$ python3 -q
>>> import numpy as np
>>> import numpy.linalg as la
>>> np.set_printoptions(precision=2, suppress=True, linewidth=200, sign=" ")
>>> other = np.array([[2], [-3], [0], [1], [-3], [0], [-1]])
>>> C = np.array([[1, 2, 1, 0, 1, 2, 0, 2, 1, 2, 0, 1, 0, 2]])
>>> A = other @ C
>>> A
array([[ 2,  4,  2,  0,  2,  4,  0,  4,  2,  4,  0,  2,  0,  4],
       [-3, -6, -3,  0, -3, -6,  0, -6, -3, -6,  0, -3,  0, -6],
       [ 0,  0,  0,  0,  0,  0,  0,  0,  0,  0,  0,  0,  0,  0],
       [ 1,  2,  1,  0,  1,  2,  0,  2,  1,  2,  0,  1,  0,  2],
       [-3, -6, -3,  0, -3, -6,  0, -6, -3, -6,  0, -3,  0, -6],
       [ 0,  0,  0,  0,  0,  0,  0,  0,  0,  0,  0,  0,  0,  0],
       [-1, -2, -1,  0, -1, -2,  0, -2, -1, -2,  0, -1,  0, -2]])
>>> left, sigma, vt = la.svd(A)
>>> vecs = vt[:(sigma > 1e-8).sum()]
>>> rng = np.random.default_rng(2522)
>>> vec = A[1] + 5 * A[4] + rng.integers(2) * np.eye(14)[1]
>>> vec
array([-18., -35., -18.,   0., -18., -36.,   0., -36., -18., -36.,   0., -18.,   0., -36.])
>>> np.round(la.norm(vec - vecs.T @ vecs @ vec), 2)
np.float64(0.92)
>>> [round(float(x), 2) for x in la.svd(A, compute_uv=False)[:3]]
[24.49, 0.0, 0.0]
>>> la.matrix_rank(A, rtol=0.1)
np.int64(1)
>>> np.argsort(-la.norm(A, axis=0).round(6), kind="stable")[:3]
array([ 1,  5,  7])
>>> la.cond(A) > 100
np.True_
>>> round(float(la.norm(A, 2) / la.norm(A)), 2)
1.0
>>> J = np.loadtxt("m.csv", delimiter=",")
>>> J
array([[ 3.,  0.,  0.,  0.,  0.,  2., -3.],
       [ 3., -2.,  3.,  3.,  0., -1., -2.],
       [ 0.,  0., -3., -3., -3., -2.,  2.],
       [ 0., -2.,  3.,  1.,  0.,  3.,  3.],
       [-1.,  1., -2.,  2.,  1., -3.,  1.],
       [-2., -1.,  1.,  1.,  0., -1., -3.],
       [-1.,  3.,  3.,  2.,  2., -1.,  2.],
       [ 3.,  3.,  3., -1.,  1.,  1.,  3.],
       [-3.,  1., -2.,  0., -2., -2.,  2.],
       [ 0.,  1., -2.,  2., -3.,  1.,  1.],
       [-3.,  3., -3.,  0.,  2.,  1., -1.],
       [ 3.,  1.,  1., -1., -1.,  2., -2.],
       [ 3., -1., -2., -1., -2.,  3.,  3.]])
>>> other = np.c_[J[:, :6] @ np.array([[0, 4, 0, 0, 3, 1],
...     [0, 5, 0, 4, 0, 1],
...     [4, 1, 2, 2, 1, 5],
...     [4, 4, 2, 0, 5, 2],
...     [4, 5, 3, 2, 5, 3],
...     [2, 1, 3, 2, 2, 2]]), np.array([2, 1, 2, -2, 2, 1, -2, -2, 2, -1, 0, 1, -2])]
>>> other
array([[  4.,  14.,   6.,   4.,  13.,   7.,   2.],
       [ 22.,  16.,   9.,  -4.,  25.,  20.,   1.],
       [-40., -32., -27., -16., -37., -34.,   2.],
       [ 22.,   0.,  17.,   4.,  14.,  21.,  -2.],
       [ -2.,   9.,  -6.,  -4.,   4.,  -9.,   2.],
       [  6.,  -9.,   1.,  -4.,  -2.,   2.,   1.],
       [ 26.,  31.,  13.,  20.,  18.,  25.,  -2.],
       [ 14.,  32.,  10.,  22.,  14.,  24.,  -2.],
       [-20., -21., -16.,  -8., -25., -22.,   2.],
       [-10.,  -3.,  -6.,  -4.,  -5., -12.,  -1.],
       [ -2.,  11.,   3.,  12.,   0.,  -7.,   0.],
       [  0.,  11.,   3.,   8.,   4.,   8.,   1.],
       [-14.,  -6.,  -3.,  -6.,  -2., -10.,  -2.]])
>>> la.norm(la.qr(J)[0].T @ other, axis=0) ** 2 / ((other ** 2).sum(axis=0) + 1e-12)
array([ 1.  ,  1.  ,  1.  ,  1.  ,  1.  ,  1.  ,  0.75])
>>> np.round(la.lstsq(J, other[:, 0])[0], 2) + 0
array([ 0.,  0.,  4.,  4.,  4.,  2.,  0.])
>>> la.matrix_rank(other)
np.int64(7)
>>> la.matrix_rank(np.c_[J, other])
np.int64(8)
>>> vec = np.array([-2, -1, 1, -2, -2, 0, 0])
>>> rhs = J @ vec
>>> np.round(la.lstsq(J, rhs)[0], 2) + 0
array([-2., -1.,  1., -2., -2.,  0.,  0.])
>>> rhs
array([-6., -7.,  9.,  3., -7.,  4., -6., -6.,  7., -1., -4., -2., -1.])
>>> np.round(la.pinv(J) @ J, 2) + 0
array([[ 1.,  0.,  0.,  0.,  0.,  0.,  0.],
       [ 0.,  1.,  0.,  0.,  0.,  0.,  0.],
       [ 0.,  0.,  1.,  0.,  0.,  0.,  0.],
       [ 0.,  0.,  0.,  1.,  0.,  0.,  0.],
       [ 0.,  0.,  0.,  0.,  1.,  0.,  0.],
       [ 0.,  0.,  0.,  0.,  0.,  1.,  0.],
       [ 0.,  0.,  0.,  0.,  0.,  0.,  1.]])
>>> rhs = rhs + 0.1 * rng.normal(size=13)
>>> rhs
array([-5.82, -7.02,  9.07,  3.02, -6.95,  4.06, -5.94, -5.99,  7.04, -1.02, -4.08, -2.18, -1.01])
>>> b, *_ = la.lstsq(J, rhs)
>>> round(float(la.norm(rhs - J @ b)), 2)
0.28
>>> P = J @ la.solve(J.T @ J, J.T)
>>> round(np.trace(P), 2)
np.float64(7.0)
>>> np.round(la.eigvalsh(P), 2) + 0
array([ 0.,  0.,  0.,  0.,  0.,  0.,  1.,  1.,  1.,  1.,  1.,  1.,  1.])
>>> np.diag(P)
array([ 0.33,  0.59,  0.56,  0.67,  0.59,  0.34,  0.51,  0.62,  0.39,  0.76,  0.65,  0.43,  0.56])
>>> r0 = np.array([0, 2, 0])
>>> np.correlate(J[2], J[11], "full")
array([  0.,   0.,   6.,   0.,   3.,   4.,  -5.,   3., -15., -16.,  -9.,  -4.,   6.])
>>> other = np.array([[-5, -2], [-5, 0], [-5, 0], [-1, 4], [2, -2], [1, -4], [-4, 3]])
>>> J @ other
array([[ -1., -23.],
       [-16.,   4.],
       [  2.,   8.],
       [-15.,   1.],
       [  3.,  23.],
       [ 20.,   3.],
       [-32.,  16.],
       [-53.,  -7.],
       [  6.,  24.],
       [ -6.,  13.],
       [ 24.,  -5.],
       [-16., -22.],
       [-12.,  -9.]])
>>> np.einsum("ik,kj->ij", J, other)
array([[ -1., -23.],
       [-16.,   4.],
       [  2.,   8.],
       [-15.,   1.],
       [  3.,  23.],
       [ 20.,   3.],
       [-32.,  16.],
       [-53.,  -7.],
       [  6.,  24.],
       [ -6.,  13.],
       [ 24.,  -5.],
       [-16., -22.],
       [-12.,  -9.]])
>>> X = np.load("arr.npy")
>>> X
array([[ 0.33,  0.25,  0.  ,  0.08,  0.25,  0.  ,  0.08],
       [ 0.25,  0.33,  0.  ,  0.08,  0.17,  0.08,  0.08],
       [ 0.08,  0.15,  0.23,  0.08,  0.08,  0.23,  0.15],
       [ 0.  ,  0.  ,  0.18,  0.18,  0.18,  0.27,  0.18],
       [ 0.07,  0.2 ,  0.07,  0.2 ,  0.2 ,  0.07,  0.2 ],
       [ 0.13,  0.07,  0.2 ,  0.07,  0.07,  0.27,  0.2 ],
       [ 0.2 ,  0.2 ,  0.07,  0.07,  0.13,  0.13,  0.2 ]])
>>> r0, v = X[1], X[5]
>>> np.round(r0 @ r0, 2)
np.float64(0.22)
>>> p = (r0 @ v) / (r0 @ r0) * r0
>>> round((v - p) @ r0, 2)
np.float64(0.0)
>>> np.outer(r0, v)
array([[ 0.03,  0.02,  0.05,  0.02,  0.02,  0.07,  0.05],
       [ 0.04,  0.02,  0.07,  0.02,  0.02,  0.09,  0.07],
       [ 0.  ,  0.  ,  0.  ,  0.  ,  0.  ,  0.  ,  0.  ],
       [ 0.01,  0.01,  0.02,  0.01,  0.01,  0.02,  0.02],
       [ 0.02,  0.01,  0.03,  0.01,  0.01,  0.04,  0.03],
       [ 0.01,  0.01,  0.02,  0.01,  0.01,  0.02,  0.02],
       [ 0.01,  0.01,  0.02,  0.01,  0.01,  0.02,  0.02]])
>>> m1 = np.load("run12.npy")
>>> m1
array([[-10,   2,  -4,  -4],
       [ -5,   5,  -4,   0],
       [  2,  -8,  -1,   1],
       [-10,   2,  -4,  -4],
       [  0,   0,   0,   0],
       [  0,   0,   0,   0],
       [  0,   0,   0,   0],
       [ -1,   0,  -1,   1],
       [  4,  -5,   3,   1],
       [  0,   0,   0,   0],
       [ -2,  -3,  -4,   0],
       [ -2,  -3,  -4,   0],
       [ -2,  -3,  -4,   0],
       [  0,   0,   0,   0],
       [ -2,  -3,  -4,   0],
       [ -5,   5,  -4,   0],
       [  0,   0,   0,   0],
       [  4,  -5,   3,   1],
       [ -1,   0,  -1,   1],
       [  0,   0,   0,   0],
       [  0,   0,   0,   0],
       [ -3, -11,  -1,  -3],
       [-10,   2,  -4,  -4],
       [ -7,   2,  -8,   0],
       [ -5,   5,  -4,   0],
       [  0,   0,   0,   0],
       [ -3,  -3,  -5,   1]])
>>> labels = rng.permutation(7)
>>> labels
array([ 5,  6,  0,  2,  3,  1,  4])
>>> other = X[labels][:, labels]
>>> np.round(np.trace(other), 2)
np.float64(1.75)
>>> np.sort(np.abs(la.eigvals(other)))
array([ 0.04,  0.08,  0.08,  0.09,  0.3 ,  0.3 ,  1.  ])
